In [1]: import numpy as np

In [2]: import numpy.linalg as la

In [3]: np.set_printoptions(suppress=True, linewidth=100)

In [4]: W0 = np.loadtxt("test11.csv", delimiter=",")

In [5]: print(W0.round(1) + 0)
[[-0.7  0.   0.7]
 [ 0.7  0.   0.7]
 [ 0.1  1.   0. ]]

In [6]: rng = np.random.default_rng(1401)

In [7]: lab = rng.permutation(3)

In [8]: M2 = W0[:, lab] * rng.choice([-1, 1], 3)

In [9]: print(M2.round(1) + 0)
[[-0.7 -0.7  0. ]
 [ 0.7 -0.7  0. ]
 [ 0.1  0.  -1. ]]

In [10]: Uu, _, Vt = la.svd(W0.T @ M2)

In [11]: print(np.round(la.lstsq(W0, M2)[0], 1) + 0)
[[ 1.  0.  0.]
 [ 0.  0. -1.]
 [ 0. -1.  0.]]

In [12]: lab = rng.permutation(3)

In [13]: print(lab)
[1 0 2]

In [14]: M2 = W0[lab][:, lab]

In [15]: print(M2.round(1) + 0)
[[ 0.   0.7  0.7]
 [ 0.  -0.7  0.7]
 [ 1.   0.1  0. ]]

In [16]: print(np.round(np.trace(M2), 1))
-0.8

In [17]: print(round(la.det(M2), 1), np.round(la.det(W0[lab]), 1))
1.0 -1.0

In [18]: print(np.round(np.diag(M2), 1) + 0)
[ 0.  -0.7  0. ]

In [19]: print(np.round(np.sort(np.abs(la.eigvals(M2))), 1))
[1. 1. 1.]

In [20]: print(np.round(W0.mean(axis=0), 1) + 0)
[0.  0.3 0.5]

In [21]: print(round(np.abs(W0).max(), 1))
1.0

In [22]: print(round(la.norm(W0), 1))
1.7

In [23]: print(np.round(W0.sum(axis=0), 1))
[0.1 1.  1.4]

In [24]: print(la.matrix_rank(W0))
3

In [25]: th = np.radians(72)

In [26]: Rm = np.eye(3)

In [27]: Rm[2, 2] = Rm[0, 0] = np.cos(th)

In [28]: Rm[2, 0], Rm[0, 2] = -np.sin(th), np.sin(th)

In [29]: print(Rm.round(1))
[[ 0.3  0.   1. ]
 [ 0.   1.   0. ]
 [-1.   0.   0.3]]

In [30]: M2 = W0 @ Rm.T

In [31]: print(round(la.det(Rm), 1), round(np.trace(Rm), 1))
1.0 1.6

In [32]: print(np.round(np.abs(M2 - W0).max(axis=0), 1))
[1.2 0.  1.2]

In [33]: print(M2.round(1) + 0)
[[ 0.5  0.   0.9]
 [ 0.9  0.  -0.5]
 [ 0.   1.  -0.1]]

In [34]: print(np.round(la.svd(W0, compute_uv=False), 1), np.round(la.svd(M2, compute_uv=False), 1))
[1. 1. 1.] [1. 1. 1.]

In [35]: print(round(W0[:, 0] @ W0[:, 2], 1))
-0.0

In [36]: J = np.load("a.npy")

In [37]: print(J)
[[ 3.  7. -2.  5.]
 [ 0. -7.  0. -6.]
 [ 4.  7. -3.  5.]
 [ 0.  9.  0.  8.]]

In [38]: lab = rng.permutation(4)

In [39]: print(lab)
[1 2 0 3]

In [40]: M2 = J[lab][:, lab]

In [41]: print(np.trace(M2))
1.0

In [42]: print(np.diag(M2))
[-7. -3.  3.  8.]

In [43]: print(np.allclose(M2, J))
False

In [44]: th = np.radians(60)

In [45]: Rm = np.eye(4)

In [46]: Rm[3, 3] = Rm[2, 2] = np.cos(th)

In [47]: Rm[3, 2], Rm[2, 3] = -np.sin(th), np.sin(th)

In [48]: print(Rm.round(1))
[[ 1.   0.   0.   0. ]
 [ 0.   1.   0.   0. ]
 [ 0.   0.   0.5  0.9]
 [ 0.   0.  -0.9  0.5]]

In [49]: M2 = J @ Rm.T

In [50]: print(np.round(la.svd(J, compute_uv=False), 1), np.round(la.svd(M2, compute_uv=False), 1))
[19.8  4.8  0.3  0.1] [19.8  4.8  0.3  0.1]

In [51]: print(np.allclose(la.norm(J, axis=1), la.norm(M2, axis=1)))
True

In [52]: E = np.loadtxt("m.csv", delimiter=",")

In [53]: print(E)
[[0. 1. 1.]
 [1. 0. 1.]
 [1. 1. 0.]]

In [54]: print(round(la.norm(E, "nuc"), 1))
4.0

In [55]: print(la.norm(E, axis=1).argmax())
0

In [56]: print(np.round(la.norm(E, axis=1), 1))
[1.4 1.4 1.4]

In [57]: print(round(float(la.norm(E, 2)), 1))
2.0

In [58]: print(E[1] @ E[2])
1.0

In [59]: print(round(float(la.norm(E[1] - E[2])), 1))
1.4

In [60]: print(np.round(la.norm(E, axis=0), 1))
[1.4 1.4 1.4]

In [61]: f = np.array([5, 3, 9])

In [62]: print(np.convolve(E[1], f))
[ 5.  3. 14.  3.  9.]

In [63]: print(np.array([np.convolve(row, f, "same") for row in E]))
[[ 5.  8. 12.]
 [ 3. 14.  3.]
 [ 8. 12.  9.]]

In [64]: feats = np.array([[0.5, -0.5, 0.5, 0.5],
    ...:     [-0.5, 0.5, 0.5, 0.5],
    ...:     [0.5, 0.5, 0.5, -0.5],
    ...:     [0.5, 0.5, -0.5, 0.5]])

In [65]: w, V = la.eigh(feats)

In [66]: vec = np.array([2, 2, 3, 3])

In [67]: print(vec @ feats @ vec)
24.0

In [68]: print(np.round(V * np.maximum(w, 0) @ V.T, 1))
[[ 0.7 -0.2  0.2  0.2]
 [-0.2  0.8  0.3  0.3]
 [ 0.2  0.3  0.8 -0.2]
 [ 0.2  0.3 -0.2  0.8]]

In [69]: hat = np.triu(np.array([[1, -2, 3], [3, 2, 0], [-1, 1, -1]]), 1) + np.eye(3)

In [70]: M2 = hat @ W0 @ la.inv(hat)

In [71]: print(np.round(np.poly(M2), 1))
[ 1.   0.8 -0.8 -1. ]

In [72]: print(M2.round(1))
[[-1.9 -0.7  5. ]
 [ 0.7  1.4 -1.4]
 [ 0.1  1.1 -0.2]]

In [73]: print(la.matrix_rank(M2))
3

In [74]: print(np.argsort(-la.norm(M2, axis=0).round(6), kind="stable")[:3])
[2 0 1]

In [75]: print(round(np.log10(la.cond(M2))))
2

In [76]: print(la.matrix_rank(M2, rtol=0.1))
2

In [77]: print(la.cond(M2) > 100)
False

In [78]: m1 = np.loadtxt("layer10.csv", delimiter=",")

In [79]: print(m1)
[[10.  5.  3.]
 [ 5.  0.  5.]
 [ 3.  5. 10.]]

In [80]: hat = np.triu(np.array([[6, 2, 8], [2, 3, 2], [0, 3, 1]]), 1) + np.eye(3)

In [81]: M2 = hat @ m1 @ la.inv(hat)

In [82]: print(np.round(la.det(M2), 1))
-350.0

In [83]: print(np.round(np.poly(M2), 1))
[  1. -20.  41. 350.]

In [84]: print(np.trace(M2), np.trace(m1))
20.0 20.0
